% ipython --no-banner

In [1]: import numpy as np

In [2]: np.set_printoptions(suppress=True, linewidth=120)

In [3]: m1 = np.loadtxt("test8.csv", delimiter=",")

In [4]: m1
Out[4]: 
array([[-4.,  0., -1., -9., -5.,  0.,  0., -4.,  0.],
       [ 0.,  0.,  0.,  0.,  0.,  0.,  0.,  0.,  0.],
       [ 0.,  0.,  0.,  0.,  0.,  0.,  0.,  1.,  2.],
       [ 0.,  0.,  0.,  0.,  0.,  0., -4.,  0.,  0.],
       [ 0.,  0.,  0.,  0.,  0., -6.,  0.,  0.,  0.],
       [ 0.,  2.,  0.,  8.,  0.,  0., -1.,  1.,  0.],
       [ 0.,  0.,  0.,  1.,  0.,  0., -7.,  0.,  0.]])

In [5]: left, s, Vt = np.linalg.svd(m1)

In [6]: evecs = Vt[:(s > 1e-8).sum()]

In [7]: rng = np.random.default_rng(745410)

In [8]: vec = m1[4] + -1 * m1[6] + rng.integers(2) * np.eye(9)[2]

In [9]: vec
Out[9]: array([ 0.,  0.,  0., -1.,  0., -6.,  7.,  0.,  0.])

In [10]: round(float(np.linalg.norm(vec - evecs.T @ evecs @ vec)), 2)
Out[10]: 0.0

In [11]: left, s, Vt = np.linalg.svd(m1)

In [12]: s.round(2) + 0
Out[12]: array([13.78,  8.1 ,  6.  ,  4.43,  2.19,  0.13,  0.  ])

In [13]: B = left[:, :6] @ np.diag(s[:6]) @ Vt[:6]

In [14]: np.linalg.matrix_rank(B)
Out[14]: np.int64(6)

In [15]: round(np.linalg.norm(m1 - B) / np.linalg.norm(m1), 2)
Out[15]: np.float64(0.0)

In [16]: np.round(np.linalg.norm(m1 - B, 2), 2), round(s[6], 2)
Out[16]: (np.float64(0.0), np.float64(0.0))

In [17]: B = m1[0, 0] * m1[1:] - np.outer(m1[1:, 0], m1[0])

In [18]: B
Out[18]: 
array([[  0.,  -0.,   0.,   0.,   0.,  -0.,  -0.,   0.,  -0.],
       [  0.,  -0.,   0.,   0.,   0.,  -0.,  -0.,  -4.,  -8.],
       [  0.,  -0.,   0.,   0.,   0.,  -0.,  16.,   0.,  -0.],
       [  0.,  -0.,   0.,   0.,   0.,  24.,  -0.,   0.,  -0.],
       [  0.,  -8.,   0., -32.,   0.,  -0.,   4.,  -4.,  -0.],
       [  0.,  -0.,   0.,  -4.,   0.,  -0.,  28.,   0.,  -0.]])

In [19]: np.linalg.matrix_rank(B), np.linalg.matrix_rank(m1)
Out[19]: (np.int64(5), np.int64(6))

In [20]: arr = np.load("out12.npy")

In [21]: arr
Out[21]: 
array([[ 2.03,  0.96,  3.1 , -0.1 ,  2.08,  2.98,  2.94,  2.07,  2.03,  3.05,  0.97,  1.09,  2.  ,  3.01,  2.96],
       [ 2.04,  1.07,  3.02, -0.01,  2.06,  3.09,  3.01,  1.99,  2.02,  2.92,  0.98,  1.02,  2.01,  2.93,  3.  ],
       [ 2.02,  1.  ,  3.01, -0.11,  2.02,  3.05,  2.92,  1.98,  2.03,  2.93,  1.04,  0.97,  1.96,  2.97,  3.04],
       [ 2.06,  1.06,  3.02,  0.03,  2.05,  3.01,  2.98,  1.93,  2.01,  3.02,  0.96,  0.94,  1.9 ,  3.03,  3.1 ],
       [ 2.08,  0.88,  3.05,  0.02,  1.98,  2.98,  2.94,  2.01,  2.  ,  3.06,  0.97,  1.09,  1.99,  3.08,  3.01],
       [ 0.98,  1.03,  1.95,  1.04,  0.91, -0.12,  0.05,  0.91,  2.95,  2.02,  2.87,  2.12,  0.94,  1.97,  3.05],
       [ 1.  ,  1.03,  1.95,  1.01,  1.02,  0.11, -0.05,  0.91,  3.02,  1.98,  3.07,  2.  ,  1.01,  2.03,  2.98],
       [ 1.05,  1.  ,  1.98,  1.11,  1.03,  0.06, -0.07,  0.99,  3.07,  1.99,  3.02,  1.93,  0.88,  1.98,  2.94],
       [ 0.99,  0.93,  1.98,  1.  ,  0.99,  0.  , -0.03,  1.08,  2.96,  2.02,  3.02,  2.01,  1.04,  1.96,  2.98],
       [ 1.04,  1.01,  2.02,  1.01,  1.11,  0.03, -0.05,  0.93,  2.96,  2.05,  3.01,  1.99,  0.93,  2.  ,  3.01],
       [ 2.92,  1.98,  0.06,  0.03,  0.97,  3.02,  2.96,  0.01,  0.09,  2.09,  3.  ,  3.05,  2.02,  2.06,  2.94],
       [ 3.07,  2.  , -0.04, -0.05,  0.95,  3.  ,  3.05, -0.03, -0.15,  1.95,  2.98,  2.99,  1.98,  1.96,  2.97],
       [ 3.02,  1.96, -0.04, -0.02,  1.03,  3.02,  3.01,  0.02,  0.07,  2.09,  3.  ,  2.99,  1.94,  1.94,  3.03],
       [ 2.98,  2.07,  0.15,  0.03,  1.  ,  2.93,  3.03,  0.02, -0.02,  1.94,  2.95,  3.01,  1.88,  2.06,  2.92],
       [ 3.05,  2.02, -0.03, -0.04,  0.93,  2.98,  3.03,  0.07, -0.12,  1.97,  3.06,  3.1 ,  2.04,  1.97,  2.93]])

In [22]: np.linalg.cond(arr) > 100
Out[22]: np.True_

In [23]: np.linalg.matrix_rank(arr, rtol=0.1)
Out[23]: np.int64(3)
